$ python3 -q
>>> import numpy as np
>>> np.set_printoptions(precision=2, suppress=True, linewidth=120)
>>> X = np.loadtxt("case11.csv", delimiter=",")
>>> X
array([[ 1.,  1., -1., -1., -1., -1.,  1.,  1.],
       [ 1.,  1.,  1.,  1., -1., -1., -1., -1.],
       [ 1., -1.,  1., -1., -1.,  1., -1.,  1.],
       [ 1.,  1., -1., -1.,  1.,  1., -1., -1.]])
>>> np.linalg.norm(X, axis=0)
array([2., 2., 2., 2., 2., 2., 2., 2.])
>>> round(np.linalg.norm(X[0], 1), 2), round(float(np.linalg.norm(X[0], np.inf)), 2)
(np.float64(8.0), 1.0)
>>> np.round(np.linalg.norm(X[0] - X[3]), 2)
np.float64(4.0)
>>> round(np.linalg.norm(X, 1), 2), np.round(np.linalg.norm(X, np.inf), 2)
(np.float64(4.0), np.float64(8.0))
>>> Y = X / np.linalg.norm(X, axis=1)
Traceback (most recent call last):
  File "<python-input-8>", line 1, in <module>
    Y = X / np.linalg.norm(X, axis=1)
        ~~^~~~~~~~~~~~~~~~~~~~~~~~~~~
ValueError: operands could not be broadcast together with shapes (4,8) (4,) 
>>> Y = X / np.linalg.norm(X, axis=1, keepdims=True)
>>> G = Y @ Y.T
>>> G.round(2) + 0
array([[1., 0., 0., 0.],
       [0., 1., 0., 0.],
       [0., 0., 1., 0.],
       [0., 0., 0., 1.]])
>>> np.argwhere(np.triu(np.abs(G) > 0.95, 1))
array([], shape=(0, 2), dtype=int64)
>>> np.degrees(np.arccos(np.clip(G[2, 0], -1, 1)))
np.float64(90.0)
>>> (np.abs(G) > 0.9).astype(int)
array([[1, 0, 0, 0],
       [0, 1, 0, 0],
       [0, 0, 1, 0],
       [0, 0, 0, 1]])
>>> (G - 2 * np.eye(4)).round(6).argmax(axis=1)
array([1, 0, 0, 0])
>>> np.linalg.norm(Y, axis=1)
array([1., 1., 1., 1.])
>>> G[2].round(2) + 0
array([0., 0., 1., 0.])
